$ ipython --no-banner

In [1]: import numpy as np

In [2]: from numpy import linalg as LA

In [3]: np.set_printoptions(precision=2, suppress=True, linewidth=160, sign=" ")

In [4]: rd = lambda a: np.round(a, 2) + 0

In [5]: A = np.array([[0, 0, 0, 0, 1],
   ...:     [0, 0, 1, 0, 0],
   ...:     [0, 1, 0, 1, 0],
   ...:     [0, 0, 1, 0, 0],
   ...:     [1, 0, 0, 0, 0]])

In [6]: A
Out[6]: 
array([[ 0,  0,  0,  0,  1],
       [ 0,  0,  1,  0,  0],
       [ 0,  1,  0,  1,  0],
       [ 0,  0,  1,  0,  0],
       [ 1,  0,  0,  0,  0]])

In [7]: r = LA.matrix_rank(A)

In [8]: r
Out[8]: np.int64(4)

In [9]: N = LA.svd(A)[2][r:].T

In [10]: [int(LA.matrix_rank(A[:i])) for i in range(1, len(A) + 1)]
Out[10]: [1, 2, 3, 3, 4]

In [11]: LA.matrix_rank(A.T @ A), LA.matrix_rank(A @ A.T)
Out[11]: (np.int64(4), np.int64(4))

In [12]: [int(LA.matrix_rank(A[:, :j + 1])) for j in range(5)]
Out[12]: [1, 2, 3, 3, 4]

In [13]: np.allclose(A @ N, 0)
Out[13]: True

In [14]: N.shape
Out[14]: (5, 1)

In [15]: A.sum(axis=0)
Out[15]: array([ 1,  1,  2,  1,  1])

In [16]: A @ A
Out[16]: 
array([[ 1,  0,  0,  0,  0],
       [ 0,  1,  0,  1,  0],
       [ 0,  0,  2,  0,  0],
       [ 0,  1,  0,  1,  0],
       [ 0,  0,  0,  0,  1]])

In [17]: low = np.diag(A.sum(axis=1)) - A

In [18]: rd(LA.eigvalsh(low))
Out[18]: array([ 0.,  0.,  1.,  2.,  3.])

In [19]: (LA.eigvalsh(low) < 1e-8).sum()
Out[19]: np.int64(2)

In [20]: rd(np.sort(np.abs(LA.eigvals(A))))
Out[20]: array([ 0.  ,  1.  ,  1.  ,  1.41,  1.41])

In [21]: LA.matrix_power(A, 4)
Out[21]: 
array([[ 1,  0,  0,  0,  0],
       [ 0,  2,  0,  2,  0],
       [ 0,  0,  4,  0,  0],
       [ 0,  2,  0,  2,  0],
       [ 0,  0,  0,  0,  1]])

In [22]: A @ A
Out[22]: 
array([[ 1,  0,  0,  0,  0],
       [ 0,  1,  0,  1,  0],
       [ 0,  0,  2,  0,  0],
       [ 0,  1,  0,  1,  0],
       [ 0,  0,  0,  0,  1]])

In [23]: np.allclose(A @ A.T, A.T @ A)
Out[23]: True

In [24]: rd(np.abs(LA.eigvals(A)).max())
Out[24]: np.float64(1.41)

In [25]: np.allclose(A, A.T)
Out[25]: True

In [26]: rd(LA.det(A))
Out[26]: np.float64(0.0)
